$ ipython --no-banner

In [1]: import numpy as np

In [2]: import numpy.linalg as la

In [3]: np.set_printoptions(precision=2, suppress=True, linewidth=140)

In [4]: rnd = lambda a: np.round(a, 2) + 0

In [5]: E = np.loadtxt("w.csv", delimiter=",")

In [6]: print(rnd(E))
[[ 1.    0.    0.    0.    0.    0.    0.    0.    0.    0.    0.    0.  ]
 [ 0.   -0.5   0.    0.    0.    0.    0.    0.    0.    0.    0.    0.87]
 [ 0.    0.    1.    0.    0.    0.    0.    0.    0.    0.    0.    0.  ]
 [ 0.    0.    0.    1.    0.    0.    0.    0.    0.    0.    0.    0.  ]
 [ 0.    0.    0.    0.    1.    0.    0.    0.    0.    0.    0.    0.  ]
 [ 0.    0.    0.    0.    0.    1.    0.    0.    0.    0.    0.    0.  ]
 [ 0.    0.    0.    0.    0.    0.    1.    0.    0.    0.    0.    0.  ]
 [ 0.    0.    0.    0.    0.    0.    0.    1.    0.    0.    0.    0.  ]
 [ 0.    0.    0.    0.    0.    0.    0.    0.    1.    0.    0.    0.  ]
 [ 0.    0.    0.    0.    0.    0.    0.    0.    0.    1.    0.    0.  ]
 [ 0.    0.    0.    0.    0.    0.    0.    0.    0.    0.    1.    0.  ]
 [ 0.   -0.87  0.    0.    0.    0.    0.    0.    0.    0.    0.   -0.5 ]]

In [7]: vec = np.array([0, 4, 2, 1, 5, 4, 3, 3, 3, 1, 3, 3])

In [8]: print(rnd(E @ vec))
[ 0.    0.6   2.    1.    5.    4.    3.    3.    3.    1.    3.   -4.96]

In [9]: print(E @ np.eye(12)[8])
[0. 0. 0. 0. 0. 0. 0. 0. 1. 0. 0. 0.]

In [10]: print(rnd(E * vec))
[[ 0.    0.    0.    0.    0.    0.    0.    0.    0.    0.    0.    0.  ]
 [ 0.   -2.    0.    0.    0.    0.    0.    0.    0.    0.    0.    2.6 ]
 [ 0.    0.    2.    0.    0.    0.    0.    0.    0.    0.    0.    0.  ]
 [ 0.    0.    0.    1.    0.    0.    0.    0.    0.    0.    0.    0.  ]
 [ 0.    0.    0.    0.    5.    0.    0.    0.    0.    0.    0.    0.  ]
 [ 0.    0.    0.    0.    0.    4.    0.    0.    0.    0.    0.    0.  ]
 [ 0.    0.    0.    0.    0.    0.    3.    0.    0.    0.    0.    0.  ]
 [ 0.    0.    0.    0.    0.    0.    0.    3.    0.    0.    0.    0.  ]
 [ 0.    0.    0.    0.    0.    0.    0.    0.    3.    0.    0.    0.  ]
 [ 0.    0.    0.    0.    0.    0.    0.    0.    0.    1.    0.    0.  ]
 [ 0.    0.    0.    0.    0.    0.    0.    0.    0.    0.    3.    0.  ]
 [ 0.   -3.46  0.    0.    0.    0.    0.    0.    0.    0.    0.   -1.5 ]]

In [11]: print(np.sign((E @ vec).round(6)))
[ 0.  1.  1.  1.  1.  1.  1.  1.  1.  1.  1. -1.]

In [12]: print((E != 0).astype(int))
[[1 0 0 0 0 0 0 0 0 0 0 0]
 [0 1 0 0 0 0 0 0 0 0 0 1]
 [0 0 1 0 0 0 0 0 0 0 0 0]
 [0 0 0 1 0 0 0 0 0 0 0 0]
 [0 0 0 0 1 0 0 0 0 0 0 0]
 [0 0 0 0 0 1 0 0 0 0 0 0]
 [0 0 0 0 0 0 1 0 0 0 0 0]
 [0 0 0 0 0 0 0 1 0 0 0 0]
 [0 0 0 0 0 0 0 0 1 0 0 0]
 [0 0 0 0 0 0 0 0 0 1 0 0]
 [0 0 0 0 0 0 0 0 0 0 1 0]
 [0 1 0 0 0 0 0 0 0 0 0 1]]

In [13]: print(rnd(E @ E))
[[ 1.    0.    0.    0.    0.    0.    0.    0.    0.    0.    0.    0.  ]
 [ 0.   -0.5   0.    0.    0.    0.    0.    0.    0.    0.    0.   -0.87]
 [ 0.    0.    1.    0.    0.    0.    0.    0.    0.    0.    0.    0.  ]
 [ 0.    0.    0.    1.    0.    0.    0.    0.    0.    0.    0.    0.  ]
 [ 0.    0.    0.    0.    1.    0.    0.    0.    0.    0.    0.    0.  ]
 [ 0.    0.    0.    0.    0.    1.    0.    0.    0.    0.    0.    0.  ]
 [ 0.    0.    0.    0.    0.    0.    1.    0.    0.    0.    0.    0.  ]
 [ 0.    0.    0.    0.    0.    0.    0.    1.    0.    0.    0.    0.  ]
 [ 0.    0.    0.    0.    0.    0.    0.    0.    1.    0.    0.    0.  ]
 [ 0.    0.    0.    0.    0.    0.    0.    0.    0.    1.    0.    0.  ]
 [ 0.    0.    0.    0.    0.    0.    0.    0.    0.    0.    1.    0.  ]
 [ 0.    0.87  0.    0.    0.    0.    0.    0.    0.    0.    0.   -0.5 ]]

In [14]: rng = np.random.default_rng(441808)

In [15]: z = rng.permutation(12)

In [16]: print(z)
[ 1  3  4  5  6  8  2  7 11  9 10  0]

In [17]: out = E[z][:, z]

In [18]: print(rnd(out))
[[-0.5   0.    0.    0.    0.    0.    0.    0.    0.87  0.    0.    0.  ]
 [ 0.    1.    0.    0.    0.    0.    0.    0.    0.    0.    0.    0.  ]
 [ 0.    0.    1.    0.    0.    0.    0.    0.    0.    0.    0.    0.  ]
 [ 0.    0.    0.    1.    0.    0.    0.    0.    0.    0.    0.    0.  ]
 [ 0.    0.    0.    0.    1.    0.    0.    0.    0.    0.    0.    0.  ]
 [ 0.    0.    0.    0.    0.    1.    0.    0.    0.    0.    0.    0.  ]
 [ 0.    0.    0.    0.    0.    0.    1.    0.    0.    0.    0.    0.  ]
 [ 0.    0.    0.    0.    0.    0.    0.    1.    0.    0.    0.    0.  ]
 [-0.87  0.    0.    0.    0.    0.    0.    0.   -0.5   0.    0.    0.  ]
 [ 0.    0.    0.    0.    0.    0.    0.    0.    0.    1.    0.    0.  ]
 [ 0.    0.    0.    0.    0.    0.    0.    0.    0.    0.    1.    0.  ]
 [ 0.    0.    0.    0.    0.    0.    0.    0.    0.    0.    0.    1.  ]]

In [19]: print(np.trace(out))
9.0

In [20]: print(rnd(np.sort(np.abs(la.eigvals(out)))))
[1. 1. 1. 1. 1. 1. 1. 1. 1. 1. 1. 1.]

In [21]: print(rnd(np.diag(out)))
[-0.5  1.   1.   1.   1.   1.   1.   1.  -0.5  1.   1.   1. ]

In [22]: out = np.array([[1, 3], [3, 3], [1, -3]])

In [23]: M = np.tile(out, (2, 3))

In [24]: print(M)
[[ 1  3  1  3  1  3]
 [ 3  3  3  3  3  3]
 [ 1 -3  1 -3  1 -3]
 [ 1  3  1  3  1  3]
 [ 3  3  3  3  3  3]
 [ 1 -3  1 -3  1 -3]]

In [25]: print(la.cond(M) > 100)
True

In [26]: print(la.matrix_rank(M, rtol=0.1))
2

In [27]: print([round(float(x), 2) for x in la.svd(M, compute_uv=False)[:3]])
[13.65, 6.46, 0.0]

In [28]: print(rnd(la.norm(M, 2) / la.norm(M)))
0.9

In [29]: Uu, sig, VT = la.svd(M)

In [30]: evecs = VT[:(sig > 1e-8).sum()]

In [31]: vec = M[2] + 3 * M[3] + rng.integers(2) * np.eye(6)[1]

In [32]: print(vec)
[4. 7. 4. 6. 4. 6.]

In [33]: print(rnd(evecs.T @ evecs))
[[0.33 0.   0.33 0.   0.33 0.  ]
 [0.   0.33 0.   0.33 0.   0.33]
 [0.33 0.   0.33 0.   0.33 0.  ]
 [0.   0.33 0.   0.33 0.   0.33]
 [0.33 0.   0.33 0.   0.33 0.  ]
 [0.   0.33 0.   0.33 0.   0.33]]

In [34]: print(rnd(np.diag(evecs.T @ evecs)))
[0.33 0.33 0.33 0.33 0.33 0.33]

In [35]: print(rnd(la.svd(M, compute_uv=False)))
[13.65  6.46  0.    0.    0.    0.  ]

In [36]: print(np.unravel_index(np.abs(M).argmax(), M.shape))
(np.int64(0), np.int64(1))

In [37]: print(rnd(la.norm(M)))
15.1

In [38]: print(np.diff(M, axis=0))
[[ 2  0  2  0  2  0]
 [-2 -6 -2 -6 -2 -6]
 [ 0  6  0  6  0  6]
 [ 2  0  2  0  2  0]
 [-2 -6 -2 -6 -2 -6]]

In [39]: print(np.abs(M).max())
3

In [40]: print(np.count_nonzero(M))
36

In [41]: print(M - M[0])
[[ 0  0  0  0  0  0]
 [ 2  0  2  0  2  0]
 [ 0 -6  0 -6  0 -6]
 [ 0  0  0  0  0  0]
 [ 2  0  2  0  2  0]
 [ 0 -6  0 -6  0 -6]]

In [42]: mat = np.loadtxt("test10.csv", delimiter=",")

In [43]: print(mat)
[[ 5. -1.  0.  0.  0.  0.  0.  0.  0.  0.  0.  0.  0.  0.]
 [-1. -5. -1.  0.  0.  0.  0.  0.  0.  0.  0.  0.  0.  0.]
 [ 0. -1. -3. -1.  0.  0.  0.  0.  0.  0.  0.  0.  0.  0.]
 [ 0.  0. -1. -2. -1.  0.  0.  0.  0.  0.  0.  0.  0.  0.]
 [ 0.  0.  0. -1. -3. -1.  0.  0.  0.  0.  0.  0.  0.  0.]
 [ 0.  0.  0.  0. -1. -5. -1.  0.  0.  0.  0.  0.  0.  0.]
 [ 0.  0.  0.  0.  0. -1.  2. -1.  0.  0.  0.  0.  0.  0.]
 [ 0.  0.  0.  0.  0.  0. -1.  4. -1.  0.  0.  0.  0.  0.]
 [ 0.  0.  0.  0.  0.  0.  0. -1.  0. -1.  0.  0.  0.  0.]
 [ 0.  0.  0.  0.  0.  0.  0.  0. -1.  4. -1.  0.  0.  0.]
 [ 0.  0.  0.  0.  0.  0.  0.  0.  0. -1.  5. -1.  0.  0.]
 [ 0.  0.  0.  0.  0.  0.  0.  0.  0.  0. -1. -3. -1.  0.]
 [ 0.  0.  0.  0.  0.  0.  0.  0.  0.  0.  0. -1.  0. -1.]
 [ 0.  0.  0.  0.  0.  0.  0.  0.  0.  0.  0.  0. -1.  2.]]

In [44]: out = np.array([[1, 0, 1],
    ...:     [1, 0, 2],
    ...:     [0, 2, 1],
    ...:     [0, 0, 0],
    ...:     [2, 1, 0],
    ...:     [0, 2, 1],
    ...:     [1, 2, 1],
    ...:     [2, 2, 1],
    ...:     [0, 2, 0],
    ...:     [1, 1, 0],
    ...:     [2, 0, 1],
    ...:     [1, 0, 2],
    ...:     [1, 1, 2],
    ...:     [1, 1, 2]])

In [45]: print(np.einsum("ik,kj->ij", mat, out))
[[  4.   0.   3.]
 [ -6.  -2. -12.]
 [ -1.  -6.  -5.]
 [ -2.  -3.  -1.]
 [ -6.  -5.  -1.]
 [ -3. -13.  -6.]
 [  0.   0.   0.]
 [  7.   4.   3.]
 [ -3.  -3.  -1.]
 [  2.   2.  -1.]
 [  8.  -1.   3.]
 [ -6.  -1.  -9.]
 [ -2.  -1.  -4.]
 [  1.   1.   2.]]

In [46]: print(la.matrix_rank(mat @ out))
3

In [47]: print(np.einsum("ij->j", mat))
[ 4. -7. -5. -4. -5. -7.  0.  2. -2.  2.  3. -5. -2.  1.]

In [48]: vals, evecs = la.eigh(mat)

In [49]: vec = np.array([0, -1, 0, -4, -3, -1, 4, 1, -2, 4, -1, -3, 2, -4])

In [50]: print(rnd(la.eigvalsh(mat[1:, 1:])))
[-5.59 -5.45 -3.59 -3.43 -2.6  -0.92 -0.48 -0.14  1.78  2.44  3.59  4.63  5.76]

In [51]: print(rnd(vec @ mat @ vec / (vec @ vec)), rnd(vals[0]), rnd(vals[-1]))
0.65 -5.61 5.76

In [52]: print(np.abs(mat).sum(axis=1).max(), rnd(np.abs(vals).max()))
7.0 5.76

In [53]: print((np.sign(evecs[:, -1].round(6)) == np.sign(evecs[0, -1].round(6))).astype(int))
[1 1 0 0 0 0 0 0 0 0 0 0 0 0]

In [54]: f = np.array([2, -2, -2, 2, -1, -2, 1, 0, -2, 2, -2, 1, 2, 0])

In [55]: out = mat + np.outer(f, np.eye(14)[0])

In [56]: print(la.matrix_rank(la.inv(out) - la.inv(mat), tol=1e-8))
1

In [57]: print(rnd(la.det(out) / la.det(mat)), rnd(1 + la.solve(mat, f)[0]))
1.41 1.41

In [58]: gram = mat.T @ mat

In [59]: print(np.allclose(gram, gram.T))
True

In [60]: print((mat @ mat.T).shape)
(14, 14)

In [61]: W0 = np.array([[-1.1, -0.3, 1.2, -1.8, 0.4, -0.1, -0.1],
    ...:     [-0.96, -0.43, 1.29, -1.58, 0.49, -0.33, -0.11],
    ...:     [0.1, 0.8, -0.1, 2.1, 0.6, -0.5, 0.4],
    ...:     [-1.2, 1.6, -1.4, 0.3, 0.5, 0.1, -0.5],
    ...:     [-0.9, 0.0, -0.2, 0.9, 1.5, -0.9, 1.9],
    ...:     [1.4, 0.2, -0.3, 0.1, -0.5, -1.7, 0.4],
    ...:     [2.1, 0.4, 0.1, 0.2, 1.7, 1.3, 0.4],
    ...:     [-1.2, 0.8, 0.5, 0.8, -1.1, -1.1, 0.3],
    ...:     [-1.6, -0.4, -1.5, 1.1, 0.1, -0.9, 1.3]])

In [62]: out = np.c_[W0[:, :3] @ np.array([[-2, -1, -2], [-2, 2, 1], [-2, 2, 2]]), np.array([0, -2, 1, 2, 0, -1, -2, -2, -2])]

In [63]: print(rnd(out))
[[ 0.4   2.9   4.3   0.  ]
 [ 0.2   2.68  4.07 -2.  ]
 [-1.6   1.3   0.4   1.  ]
 [ 2.    1.6   1.2   2.  ]
 [ 2.2   0.5   1.4   0.  ]
 [-2.6  -1.6  -3.2  -1.  ]
 [-5.2  -1.1  -3.6  -2.  ]
 [-0.2   3.8   4.2  -2.  ]
 [ 7.   -2.2  -0.2  -2.  ]]

In [64]: print(rnd(la.lstsq(W0, out[:, 0])[0]))
[-2. -2. -2.  0.  0.  0.  0.]

In [65]: print(rnd(la.norm(out - W0 @ la.lstsq(W0, out)[0], axis=0)))
[0.   0.   0.   3.35]

In [66]: z = rng.permutation(7)

In [67]: out = W0[:, z] * rng.choice([-1, 1], 7)

In [68]: print(out)
[[-0.3  -1.8   0.1   1.2   0.1  -0.4   1.1 ]
 [-0.43 -1.58  0.11  1.29  0.33 -0.49  0.96]
 [ 0.8   2.1  -0.4  -0.1   0.5  -0.6  -0.1 ]
 [ 1.6   0.3   0.5  -1.4  -0.1  -0.5   1.2 ]
 [ 0.    0.9  -1.9  -0.2   0.9  -1.5   0.9 ]
 [ 0.2   0.1  -0.4  -0.3   1.7   0.5  -1.4 ]
 [ 0.4   0.2  -0.4   0.1  -1.3  -1.7  -2.1 ]
 [ 0.8   0.8  -0.3   0.5   1.1   1.1   1.2 ]
 [-0.4   1.1  -1.3  -1.5   0.9  -0.1   1.6 ]]

In [69]: Uu, _, VT = la.svd(W0.T @ out)

In [70]: print(rnd(Uu @ VT))
[[ 0.  0.  0.  0.  0.  0. -1.]
 [ 1.  0.  0.  0.  0.  0.  0.]
 [ 0.  0.  0.  1.  0.  0.  0.]
 [ 0.  1.  0.  0.  0.  0.  0.]
 [ 0.  0.  0.  0.  0. -1.  0.]
 [ 0.  0.  0.  0. -1.  0.  0.]
 [ 0.  0. -1.  0.  0.  0.  0.]]

In [71]: print(rnd(la.lstsq(W0, out)[0]))
[[ 0.  0.  0.  0.  0.  0. -1.]
 [ 1.  0.  0.  0.  0.  0.  0.]
 [ 0.  0.  0.  1.  0.  0.  0.]
 [ 0.  1.  0.  0.  0.  0.  0.]
 [ 0.  0.  0.  0.  0. -1.  0.]
 [ 0.  0.  0.  0. -1.  0.  0.]
 [ 0.  0. -1.  0.  0.  0.  0.]]

In [72]: vec = np.array([3, 1, 1, 2, 0, 2, 2])

In [73]: rhs = W0 @ vec

In [74]: print(rnd(rhs))
[-6.4  -6.06  5.   -3.6   0.9   1.7  10.6  -2.3  -3.7 ]

In [75]: print(rnd(la.solve(W0.T @ W0, W0.T @ rhs)))
[3. 1. 1. 2. 0. 2. 2.]

In [76]: rhs = rhs + 0.1 * rng.normal(size=9)

In [77]: print(rnd(rhs))
[-6.43 -5.81  5.1  -3.65  1.04  1.75 10.66 -2.28 -3.59]

In [78]: b, *_ = la.lstsq(W0, rhs)

In [79]: print(b.round())
[3. 1. 1. 2. 0. 2. 2.]

In [80]: print(rnd(b))
[2.99 0.94 1.04 2.04 0.11 1.91 1.95]

In [81]: print([round(float(la.norm(la.solve(W0.T @ W0 + lam * np.eye(7), W0.T @ rhs))), 2) for lam in (0, 1, 10, 100)])
[4.74, 3.93, 2.41, 0.54]

In [82]: Uu, sig, VT = la.svd(W0, full_matrices=False)

In [83]: print(rnd(np.sqrt((sig ** 2).sum())), rnd(la.norm(W0)))
7.84 7.84

In [84]: print(rnd(sig))
[4.68 4.07 3.02 2.69 1.92 1.62 0.59]

In [85]: print(rnd(np.cumsum(sig ** 2) / np.sum(sig ** 2)))
[0.36 0.63 0.77 0.89 0.95 0.99 1.  ]

In [86]: print(Uu.shape, sig.shape, VT.shape)
(9, 7) (7,) (7, 7)

In [87]: print(rnd(VT @ VT.T))
[[1. 0. 0. 0. 0. 0. 0.]
 [0. 1. 0. 0. 0. 0. 0.]
 [0. 0. 1. 0. 0. 0. 0.]
 [0. 0. 0. 1. 0. 0. 0.]
 [0. 0. 0. 0. 1. 0. 0.]
 [0. 0. 0. 0. 0. 1. 0.]
 [0. 0. 0. 0. 0. 0. 1.]]

In [88]: data = np.loadtxt("mat.csv", delimiter=",")

In [89]: print(data)
[[ 1.7 -1.9  0.7 -0.5 -0.5 -0.1  0.6]
 [ 1.  -1.8  2.4  1.  -1.1  0.3 -1.3]
 [-0.1 -0.1  1.2 -0.5 -0.3  0.6 -0.8]
 [-0.4 -1.3  0.   2.   2.2  1.5  0.5]
 [ 1.7 -1.1 -0.1 -1.2 -0.3 -1.1 -0.3]
 [ 1.5  0.6  1.2  0.6 -0.5  0.6  1.5]
 [-0.5  0.4 -0.3  0.6  1.2  1.1 -0.4]
 [ 0.7 -0.1 -0.2  2.1 -0.7  0.1 -1.2]
 [ 1.4  0.9 -1.   1.6  0.   1.  -0.9]
 [ 0.6 -0.2 -2.   0.6  0.2  0.8 -0.5]
 [-1.  -2.   0.2 -2.1  0.8 -0.1  0.2]]

In [90]: Uu, sig, VT = la.svd(data, full_matrices=False)

In [91]: print(rnd(np.sqrt((sig ** 2).sum())), rnd(la.norm(data)))
9.3 9.3

In [92]: print((sig > 1e-8).sum())
7

In [93]: print(rnd(np.cumsum(sig ** 2) / np.sum(sig ** 2)))
[0.31 0.58 0.76 0.87 0.96 0.99 1.  ]

In [94]: print(rnd(Uu.T @ Uu))
[[1. 0. 0. 0. 0. 0. 0.]
 [0. 1. 0. 0. 0. 0. 0.]
 [0. 0. 1. 0. 0. 0. 0.]
 [0. 0. 0. 1. 0. 0. 0.]
 [0. 0. 0. 0. 1. 0. 0.]
 [0. 0. 0. 0. 0. 1. 0.]
 [0. 0. 0. 0. 0. 0. 1.]]

In [95]: vec = np.array([2, 3, 4, 4, 0, 2, 5])

In [96]: rhs = data @ vec

In [97]: print(rnd(rhs))
[  1.3   4.3  -0.5   8.8  -8.8  20.7   1.6   2.9   5.4  -5.9 -14.8]

In [98]: print(rnd(la.pinv(data) @ data))
[[1. 0. 0. 0. 0. 0. 0.]
 [0. 1. 0. 0. 0. 0. 0.]
 [0. 0. 1. 0. 0. 0. 0.]
 [0. 0. 0. 1. 0. 0. 0.]
 [0. 0. 0. 0. 1. 0. 0.]
 [0. 0. 0. 0. 0. 1. 0.]
 [0. 0. 0. 0. 0. 0. 1.]]

In [99]: rhs = rhs + 0.05 * rng.normal(size=11)

In [100]: print(rnd(rhs))
[  1.22   4.19  -0.51   8.86  -8.8   20.67   1.64   2.96   5.31  -5.95 -14.74]

In [101]: b, *_ = la.lstsq(data, rhs)

In [102]: print(b.round())
[2. 3. 4. 4. 0. 2. 5.]

In [103]: print([round(float(la.norm(la.solve(data.T @ data + lam * np.eye(7), data.T @ rhs))), 2) for lam in (0, 1, 10, 100)])
[8.6, 7.82, 4.52, 1.0]
